In [1]: import numpy as np

In [2]: np.set_printoptions(precision=4, suppress=True, linewidth=100, floatmode="fixed")

In [3]: feats = np.load("arr.npy")

In [4]: feats
Out[4]: 
array([[-2,  0,  0,  0,  2],
       [ 1, -1, -2, -1,  0],
       [ 2, -2,  2,  0,  1],
       [ 1,  0, -1, -1,  1],
       [ 2, -2, -2,  2,  1],
       [-1, -2, -1, -2,  1]])

In [5]: w1 = np.array([[1, 0, -1, 1, -2, 1],
   ...:     [-2, -2, 1, -3, 0, 1],
   ...:     [0, 2, 2, 3, 2, -2],
   ...:     [-1, -1, 0, 1, 0, -3],
   ...:     [0, 1, 0, -2, -3, 3]])

In [6]: b = np.array([1, 1, -2, -2, 1, -1])

In [7]: hid = np.maximum(feats @ w1 + b, 0)

In [8]: np.linalg.matrix_rank(hid)
Out[8]: np.int64(4)

In [9]: hid
Out[9]: 
array([[ 0,  3,  0,  0,  0,  3],
       [ 5,  0,  0,  0,  0,  6],
       [ 7, 10,  0, 10,  0,  0],
       [ 3,  1,  0,  0,  0,  8],
       [ 5,  0,  0,  0,  0,  0],
       [ 6,  6,  0,  0,  0,  7]])

In [10]: (hid > 0).mean(axis=0)
Out[10]: array([0.8333, 0.6667, 0.0000, 0.1667, 0.0000, 0.6667])

In [11]: W2 = np.array([[1, 3, 2],
    ...:     [2, -2, -1],
    ...:     [-1, 2, -3],
    ...:     [3, -1, -3],
    ...:     [-1, 2, 3],
    ...:     [0, -3, -1]])

In [12]: w1 @ W2
Out[12]: 
array([[  7,  -7,  -5],
       [-16,   0,   3],
       [  9,   7,  -9],
       [  0,   7,  -1],
       [ -1, -15,  -7]])

In [13]: (hid @ W2).round(6).argmax(axis=1)
Out[13]: array([0, 0, 0, 0, 1, 0])

In [14]: O, R = np.linalg.qr(feats)

In [15]: O.shape, R.shape
Out[15]: ((6, 5), (5, 5))

In [16]: out = np.array([[-8, 9, 9], [-3, -4, -4], [-8, 5, -5], [2, 7, 4], [-9, -5, 7]])

In [17]: feats @ out
Out[17]: 
array([[ -2, -28,  -4],
       [  9,  -4,  19],
       [-35,  31,  23],
       [-11,  -8,  17],
       [  1,  25,  51],
       [  9, -25,   3]])

In [18]: np.linalg.matrix_rank(feats @ out)
Out[18]: np.int64(3)

In [19]: np.einsum("ij,ij->i", feats, feats)
Out[19]: array([ 8,  7, 13,  4, 17, 11])

In [20]: np.vstack([feats, out.T]).shape
Out[20]: (9, 5)

In [21]: np.einsum("ik,kj->ji", feats, out)
Out[21]: 
array([[ -2,   9, -35, -11,   1,   9],
       [-28,  -4,  31,  -8,  25, -25],
       [ -4,  19,  23,  17,  51,   3]])

In [22]: np.einsum("ik,kj->ij", feats, out)
Out[22]: 
array([[ -2, -28,  -4],
       [  9,  -4,  19],
       [-35,  31,  23],
       [-11,  -8,  17],
       [  1,  25,  51],
       [  9, -25,   3]])

In [23]: out = np.c_[feats[:, :2] @ np.array([[4, 4], [0, -2]]), np.array([1, -2, -5, -5, -3, 0])]

In [24]: out
Out[24]: 
array([[-8, -8,  1],
       [ 4,  6, -2],
       [ 8, 12, -5],
       [ 4,  4, -5],
       [ 8, 12, -3],
       [-4,  0,  0]])

In [25]: np.round(np.linalg.norm(out - feats @ np.linalg.lstsq(feats, out)[0], axis=0), 4) + 0
Out[25]: array([0.0000, 0.0000, 0.3651])

In [26]: np.linalg.matrix_rank(out)
Out[26]: np.int64(3)

In [27]: A = np.load("out0.npy")

In [28]: A
Out[28]: 
array([[  3,  -1,  -3,  -3,  -2],
       [  5,  -3,   0,  -5,   0],
       [  3,  -2,  -2,  -5,   3],
       [  6,   1,  -3,  -3,   3],
       [  9,   1,  -3,  -5,   2],
       [ 10,   3,  -5,  -8,  -1],
       [  7,   4,  -6,  -6,   1],
       [  5,   5,  -3,  -9,   1],
       [  5,   5,  -6,  -9,  -1],
       [  7,   3,  -8, -10,   0],
       [  8,   0,  -7,  -7,  -2],
       [  7,   1,  -7,  -8,  -5],
       [  7,   4,  -8, -10,  -3],
       [  9,   4,  -5,  -7,  -1],
       [ 12,   4,  -6, -10,   1],
       [ 10,   5,  -9,  -9,  -1],
       [ 10,   3, -11,  -6,  -2],
       [ 12,   5, -11,  -7,  -4],
       [ 12,   4,  -8,  -9,  -3],
       [ 15,   4,  -5,  -6,  -6],
       [ 14,   4,  -8,  -3,  -6],
       [ 16,   2, -10,  -6,  -5],
       [ 19,   4, -10,  -8,  -6],
       [ 21,   1, -13,  -9,  -5],
       [ 24,   2, -12,  -9,  -4],
       [ 22,   3, -11, -12,  -6],
       [ 23,   4,  -9, -12,  -9],
       [ 23,   4, -10, -10,  -6],
       [ 25,   4, -10, -10,  -6],
       [ 27,   7, -13, -12,  -5],
       [ 25,  10, -12, -11,  -8],
       [ 28,  11, -13,  -9,  -7],
       [ 28,  13, -14, -11,  -8],
       [ 30,  16, -15, -13,  -8]])

In [29]: labels = A[:, 4] > np.median(A[:, 4])

In [30]: f = A[labels].mean(axis=0) - A[~labels].mean(axis=0)

In [31]: f
Out[31]: array([-13.5882,  -3.2353,   5.2941,   2.0588,   5.8235])

In [32]: labels.astype(int)
Out[32]: 
array([1, 1, 1, 1, 1, 1, 1, 1, 1, 1, 1, 0, 1, 1, 1, 1, 1, 0, 1, 0, 0, 0, 0, 0, 0, 0, 0, 0, 0, 0, 0,
       0, 0, 0])

In [33]: ((A - A.mean(axis=0)) @ f > 0).astype(int)
Out[33]: 
array([1, 1, 1, 1, 1, 1, 1, 1, 1, 1, 1, 1, 1, 1, 1, 1, 1, 1, 1, 0, 0, 0, 0, 0, 0, 0, 0, 0, 0, 0, 0,
       0, 0, 0])

In [34]: vec = np.array([0, 3, 1, 2, 1])

In [35]: A @ vec
Out[35]: 
array([-14, -19, -15,  -3,  -8, -13,  -5,  -5, -10, -19, -23, -25, -19,  -8, -13, -13, -16, -14,
       -17, -11,  -8, -21, -20, -33, -28, -32, -30, -24, -24, -21, -12,  -5,  -5,  -1])

In [36]: np.einsum("ij,j->i", A, vec)
Out[36]: 
array([-14, -19, -15,  -3,  -8, -13,  -5,  -5, -10, -19, -23, -25, -19,  -8, -13, -13, -16, -14,
       -17, -11,  -8, -21, -20, -33, -28, -32, -30, -24, -24, -21, -12,  -5,  -5,  -1])

In [37]: (A * vec).sum(axis=1)
Out[37]: 
array([-14, -19, -15,  -3,  -8, -13,  -5,  -5, -10, -19, -23, -25, -19,  -8, -13, -13, -16, -14,
       -17, -11,  -8, -21, -20, -33, -28, -32, -30, -24, -24, -21, -12,  -5,  -5,  -1])

In [38]: P = A @ np.linalg.solve(A.T @ A, A.T)

In [39]: np.round(np.linalg.eigvalsh(P), 4) + 0
Out[39]: 
array([0.0000, 0.0000, 0.0000, 0.0000, 0.0000, 0.0000, 0.0000, 0.0000, 0.0000, 0.0000, 0.0000,
       0.0000, 0.0000, 0.0000, 0.0000, 0.0000, 0.0000, 0.0000, 0.0000, 0.0000, 0.0000, 0.0000,
       0.0000, 0.0000, 0.0000, 0.0000, 0.0000, 0.0000, 0.0000, 1.0000, 1.0000, 1.0000, 1.0000,
       1.0000])

In [40]: np.allclose(P @ P, P)
Out[40]: True

In [41]: np.linalg.matrix_rank(np.eye(34) - P)
Out[41]: np.int64(29)

In [42]: P @ A[:, 0]
Out[42]: 
array([ 3.0000,  5.0000,  3.0000,  6.0000,  9.0000, 10.0000,  7.0000,  5.0000,  5.0000,  7.0000,
        8.0000,  7.0000,  7.0000,  9.0000, 12.0000, 10.0000, 10.0000, 12.0000, 12.0000, 15.0000,
       14.0000, 16.0000, 19.0000, 21.0000, 24.0000, 22.0000, 23.0000, 23.0000, 25.0000, 27.0000,
       25.0000, 28.0000, 28.0000, 30.0000])

In [43]: F = np.loadtxt("dump.csv", delimiter=",")

In [44]: F
Out[44]: 
array([[ 0.5825, -0.6959, -0.4175, -0.0464],
       [-0.6959, -0.1598, -0.6959, -0.0773],
       [-0.4175, -0.6959,  0.5825, -0.0464],
       [-0.0464, -0.0773, -0.0464,  0.9948]])

In [45]: ev, evecs = np.linalg.eigh(F)

In [46]: vec = np.array([0, 0, -3, 1])

In [47]: evecs * np.maximum(ev, 0) @ evecs.T
Out[47]: 
array([[ 0.7912, -0.3479, -0.2088, -0.0232],
       [-0.3479,  0.4201, -0.3479, -0.0387],
       [-0.2088, -0.3479,  0.7912, -0.0232],
       [-0.0232, -0.0387, -0.0232,  0.9974]])

In [48]: round(vec @ F @ vec, 4)
Out[48]: np.float64(6.5155)

In [49]: np.round(evecs * np.abs(ev) @ evecs.T, 4) + 0
Out[49]: 
array([[1.0000, 0.0000, 0.0000, 0.0000],
       [0.0000, 1.0000, 0.0000, 0.0000],
       [0.0000, 0.0000, 1.0000, 0.0000],
       [0.0000, 0.0000, 0.0000, 1.0000]])

In [50]: round(np.abs(F).sum(axis=1).max(), 4), np.abs(ev).max()
Out[50]: (np.float64(1.7423), np.float64(1.0))
